$ python -q
>>> import numpy as np
>>> from numpy import linalg as LA
>>> np.set_printoptions(precision=1, suppress=True, linewidth=100, floatmode="fixed")
>>> def tidy(a):
...     return np.round(a, 1) + 0
... 
>>> J = np.load("arr.npy")
>>> print(J)
[[ 0  1 -3  2  2  0  2 -1  1]
 [ 1  1 -3  1  0 -2 -3 -2  0]
 [ 0  3  1 -3  0 -1 -2  2  2]
 [-3  3  1 -2 -1  0 -2 -1  2]
 [-2 -2  3  1 -2  1  0  2  0]]
>>> theta = np.radians(135)
>>> r_ = np.eye(9)
>>> r_[4, 4] = r_[3, 3] = np.cos(theta)
>>> r_[4, 3], r_[3, 4] = -np.sin(theta), np.sin(theta)
>>> print(tidy(r_))
[[ 1.0  0.0  0.0  0.0  0.0  0.0  0.0  0.0  0.0]
 [ 0.0  1.0  0.0  0.0  0.0  0.0  0.0  0.0  0.0]
 [ 0.0  0.0  1.0  0.0  0.0  0.0  0.0  0.0  0.0]
 [ 0.0  0.0  0.0 -0.7  0.7  0.0  0.0  0.0  0.0]
 [ 0.0  0.0  0.0 -0.7 -0.7  0.0  0.0  0.0  0.0]
 [ 0.0  0.0  0.0  0.0  0.0  1.0  0.0  0.0  0.0]
 [ 0.0  0.0  0.0  0.0  0.0  0.0  1.0  0.0  0.0]
 [ 0.0  0.0  0.0  0.0  0.0  0.0  0.0  1.0  0.0]
 [ 0.0  0.0  0.0  0.0  0.0  0.0  0.0  0.0  1.0]]
>>> other = J @ r_.T
>>> print(tidy(LA.svd(J, compute_uv=False)), tidy(LA.svd(other, compute_uv=False)))
[7.7 7.3 3.9 3.6 2.0] [7.7 7.3 3.9 3.6 2.0]
>>> print(np.allclose(J @ J.T, other @ other.T))
True
>>> print(tidy(LA.det(r_)), tidy(np.trace(r_)))
1.0 5.6
>>> data = np.load("x.npy")
>>> print(data)
[[ 3  4  5  6  7  8  9]
 [10 11 12 13 14 15 16]
 [17 18 19 20 21 22 23]
 [24 25 26 27 28 29 30]]
>>> theta = np.radians(180)
>>> r_ = np.eye(7)
>>> r_[0, 0] = r_[2, 2] = np.cos(theta)
>>> r_[0, 2], r_[2, 0] = -np.sin(theta), np.sin(theta)
>>> print(tidy(r_))
[[-1.0  0.0  0.0  0.0  0.0  0.0  0.0]
 [ 0.0  1.0  0.0  0.0  0.0  0.0  0.0]
 [ 0.0  0.0 -1.0  0.0  0.0  0.0  0.0]
 [ 0.0  0.0  0.0  1.0  0.0  0.0  0.0]
 [ 0.0  0.0  0.0  0.0  1.0  0.0  0.0]
 [ 0.0  0.0  0.0  0.0  0.0  1.0  0.0]
 [ 0.0  0.0  0.0  0.0  0.0  0.0  1.0]]
>>> other = data @ r_.T
>>> print(tidy(other))
[[ -3.0   4.0  -5.0   6.0   7.0   8.0   9.0]
 [-10.0  11.0 -12.0  13.0  14.0  15.0  16.0]
 [-17.0  18.0 -19.0  20.0  21.0  22.0  23.0]
 [-24.0  25.0 -26.0  27.0  28.0  29.0  30.0]]
>>> print(tidy(LA.det(r_)), np.trace(r_))
1.0 3.0
>>> Uu, sv, vt = LA.svd(other)
>>> evecs = vt[:(sv > 1e-8).sum()]
>>> rng = np.random.default_rng(823)
>>> vec = other[2] + 4 * other[0] + rng.integers(2) * np.eye(7)[2]
>>> print(tidy(vec))
[-29.0  34.0 -39.0  44.0  49.0  54.0  59.0]
>>> print(np.allclose(evecs.T @ evecs @ vec, vec))
True
>>> print(LA.matrix_rank(np.vstack([other, vec])))
2
>>> Uu, sv, vt = LA.svd(data)
>>> evecs = vt[:(sv > 1e-8).sum()]
>>> vec = data[3] + 5 * data[0] + rng.integers(2) * np.eye(7)[1]
>>> print(vec)
[39.0 46.0 51.0 57.0 63.0 69.0 75.0]
>>> print(tidy(LA.norm(vec - evecs.T @ evecs @ vec)))
0.8
>>> print(np.allclose(evecs.T @ evecs @ vec, vec))
False
>>> print(np.allclose(data[:-1].T @ LA.lstsq(data[:-1].T, data[-1])[0], data[-1]))
True
>>> print(np.abs(np.diag(LA.qr(data)[1])) > 1e-9)
[ True  True False False]
>>> print(np.unique(data.round(6), axis=0).shape)
(4, 7)
>>> print(tidy(np.trace(LA.pinv(data) @ data)))
2.0
>>> r = LA.matrix_rank(data)
>>> print(r)
2
>>> N = LA.svd(data)[2][r:].T
>>> print(np.allclose(data @ N, 0))
True
>>> print(LA.matrix_rank(data.T @ data), LA.matrix_rank(data @ data.T))
2 2
>>> print(N.shape)
(7, 5)
>>> print(tidy(data @ N))
[[0.0 0.0 0.0 0.0 0.0]
 [0.0 0.0 0.0 0.0 0.0]
 [0.0 0.0 0.0 0.0 0.0]
 [0.0 0.0 0.0 0.0 0.0]]
>>> print([int(LA.matrix_rank(data[:i])) for i in range(1, len(data) + 1)])
[1, 2, 2, 2]
>>> print(tidy(N @ N.T))
[[ 0.5 -0.4 -0.2 -0.1  0.0  0.1  0.2]
 [-0.4  0.7 -0.2 -0.1 -0.1  0.0  0.1]
 [-0.2 -0.2  0.8 -0.1 -0.1 -0.1  0.0]
 [-0.1 -0.1 -0.1  0.9 -0.1 -0.1 -0.1]
 [ 0.0 -0.1 -0.1 -0.1  0.8 -0.2 -0.3]
 [ 0.1  0.0 -0.1 -0.1 -0.2  0.7 -0.4]
 [ 0.2  0.1  0.0 -0.1 -0.3 -0.4  0.5]]
>>> X = np.loadtxt("block13.csv", delimiter=",")
>>> print(X)
[[ 82.0   8.0  -9.0  -2.0   5.0]
 [ -9.0 -51.0  -3.0  -9.0  -3.0]
 [  4.0  -3.0  83.0  -2.0   6.0]
 [  6.0  -4.0   3.0 -92.0  -6.0]
 [  3.0   8.0   7.0   2.0  68.0]]
>>> print(tidy(np.sort(np.abs(LA.eigvals(X)))))
[49.5 65.0 83.7 83.7 92.7]
>>> f = np.array([-1, 1])
>>> print(np.polyval(f, X[1]))
[10.0 52.0  4.0 10.0  4.0]
>>> other = X + rng.integers(-2, 3, (5, 4)) @ rng.integers(-2, 3, (4, 5))
>>> print(other)
[[ 86.0   8.0  -6.0  -4.0  -5.0]
 [-11.0 -49.0  -1.0 -12.0  -1.0]
 [  6.0  -6.0  86.0  -3.0  -2.0]
 [  6.0  -3.0  -2.0 -88.0   0.0]
 [  5.0  10.0   0.0   6.0  78.0]]
>>> print(other - X)
[[  4.0   0.0   3.0  -2.0 -10.0]
 [ -2.0   2.0   2.0  -3.0   2.0]
 [  2.0  -3.0   3.0  -1.0  -8.0]
 [  0.0   1.0  -5.0   4.0   6.0]
 [  2.0   2.0  -7.0   4.0  10.0]]
>>> print(np.abs(other - X).sum(axis=1))
[19.0 11.0 17.0 16.0 25.0]
>>> hat = np.triu(np.array([[-3, 3, 0, 3, -1],
...     [1, 2, -3, 2, -2],
...     [0, 1, 0, -1, 0],
...     [2, 2, -3, 0, -2],
...     [2, -1, 1, -1, 3]]), 1) + np.eye(5)
>>> other = hat @ X @ LA.inv(hat)
>>> print(LA.matrix_rank(other))
5
>>> arr = np.load("case14.npy")
>>> print(arr)
[[-0.5 -0.2 -0.1  0.6 -0.2  1.3  0.2 -1.0]
 [-1.5 -0.1  0.4 -0.3 -1.8 -1.0 -0.8  0.8]
 [-0.3 -0.3 -0.3  1.0  0.6 -1.1 -0.1  1.0]
 [-0.3 -0.4 -0.6 -0.1  0.3  0.7  1.2 -0.3]
 [-0.5 -1.0 -1.6  1.4  0.7  1.4  0.6 -1.7]
 [ 1.2  0.4 -0.4 -1.6 -0.2 -0.4 -1.0  0.4]
 [-0.4  1.3  1.5 -1.3  0.3  0.6  0.5 -0.8]
 [-0.1  0.8  0.2 -0.2  0.1  0.9 -0.4 -0.9]
 [ 0.6  0.8  0.2  0.4 -1.3 -0.4 -2.3  0.4]
 [-0.5  1.5 -0.7  1.5 -1.3  0.6 -0.6 -0.8]
 [ 0.3  0.4 -1.3 -0.2  0.7  1.0  0.6 -1.2]
 [ 1.2  0.0 -1.2  1.3  1.0  0.1  0.3 -0.4]
 [-1.6 -0.1 -0.5 -0.7 -1.1  0.0  1.1  0.0]
 [-2.4 -1.8 -1.4  0.3  0.1 -1.6 -0.8  1.7]
 [-0.6  1.1  1.0 -0.2  0.5  1.5 -0.1 -1.2]
 [ 0.9  1.7 -1.1 -0.2  0.7 -0.7  0.4  0.7]
 [ 0.5  0.4  1.1 -1.3 -0.9  0.3  0.4 -0.5]
 [-0.2 -0.3 -0.2 -1.0  0.0  0.1  0.0 -0.2]
 [-0.7 -0.7  0.0  0.1 -0.5 -0.3 -0.6 -0.1]
 [ 0.3 -1.0 -0.1 -0.3 -0.9 -1.3  0.0  1.4]
 [-0.5 -0.5 -1.1 -0.2  1.6  0.2  0.9 -0.2]
 [ 0.1  0.7 -0.4 -0.8 -1.2 -1.4  0.4  1.0]]
>>> q, evecs = LA.qr(arr[:, :7])[0], LA.qr(arr[:, 7:])[0]
>>> sv = LA.svd(q.T @ evecs, compute_uv=False)
>>> print(tidy(sv))
[1.0]
>>> print(tidy(np.degrees(np.arccos(sv.clip(0, 1)))))
[13.1]
>>> print(tidy(LA.norm(q @ q.T - evecs @ evecs.T, 2)))
1.0
>>> print((sv > 0.9).sum())
1
